% ipython --no-banner

In [1]: import numpy as np

In [2]: np.set_printoptions(precision=1, suppress=True, linewidth=200, legacy="1.25")

In [3]: tidy = lambda a: np.round(a, 1) + 0

In [4]: mat = np.loadtxt("sample11.csv", delimiter=",")

In [5]: mat
Out[5]: 
array([[ 2.8, -3. , -1.1],
       [ 3.6,  4.4, -5.1],
       [-1. , -1.9,  0.7],
       [ 6.5,  2. , -1.5]])

In [6]: W = np.array([[2, 3, 0], [3, 1, 1], [2, 3, 0]])

In [7]: b = np.array([0, 1, -4])

In [8]: hid = np.maximum(mat @ W + b, 0)

In [9]: tidy(hid)
Out[9]: 
array([[ 0. ,  3.1,  0. ],
       [10.2,  0.9,  0.4],
       [ 0. ,  0. ,  0. ],
       [16. , 18. ,  0. ]])

In [10]: cent = np.array([[0, 2], [1, 0], [1, 1]])

In [11]: tidy(hid @ cent)
Out[11]: 
array([[ 3.1,  0. ],
       [ 1.3, 20.8],
       [ 0. ,  0. ],
       [18. , 32. ]])

In [12]: x = np.array([0, -2, 0])

In [13]: target = mat @ x

In [14]: target
Out[14]: array([ 6. , -8.8,  3.8, -4. ])

In [15]: tidy(np.linalg.lstsq(mat, target)[0])
Out[15]: array([ 0., -2.,  0.])

In [16]: rng = np.random.default_rng(55526)

In [17]: target = target + 0.1 * rng.normal(size=4)

In [18]: tidy(target)
Out[18]: array([ 5.9, -8.7,  3.9, -4. ])

In [19]: b, *_ = np.linalg.lstsq(mat, target)

In [20]: tidy(np.linalg.norm(target - mat @ b))
Out[20]: 0.1

In [21]: hat = mat @ np.linalg.solve(mat.T @ mat, mat.T)

In [22]: tidy(np.linalg.eigvalsh(hat))
Out[22]: array([0., 1., 1., 1.])

In [23]: np.allclose(hat @ hat, hat)
Out[23]: True

In [24]: np.linalg.matrix_rank(np.eye(4) - hat)
Out[24]: 1

In [25]: tidy(hat)
Out[25]: 
array([[ 0.9,  0. ,  0.3,  0.1],
       [ 0. ,  1. , -0.1,  0. ],
       [ 0.3, -0.1,  0.1, -0.2],
       [ 0.1,  0. , -0.2,  1. ]])

In [26]: tidy((np.eye(4) - hat) @ mat)
Out[26]: 
array([[0., 0., 0.],
       [0., 0., 0.],
       [0., 0., 0.],
       [0., 0., 0.]])
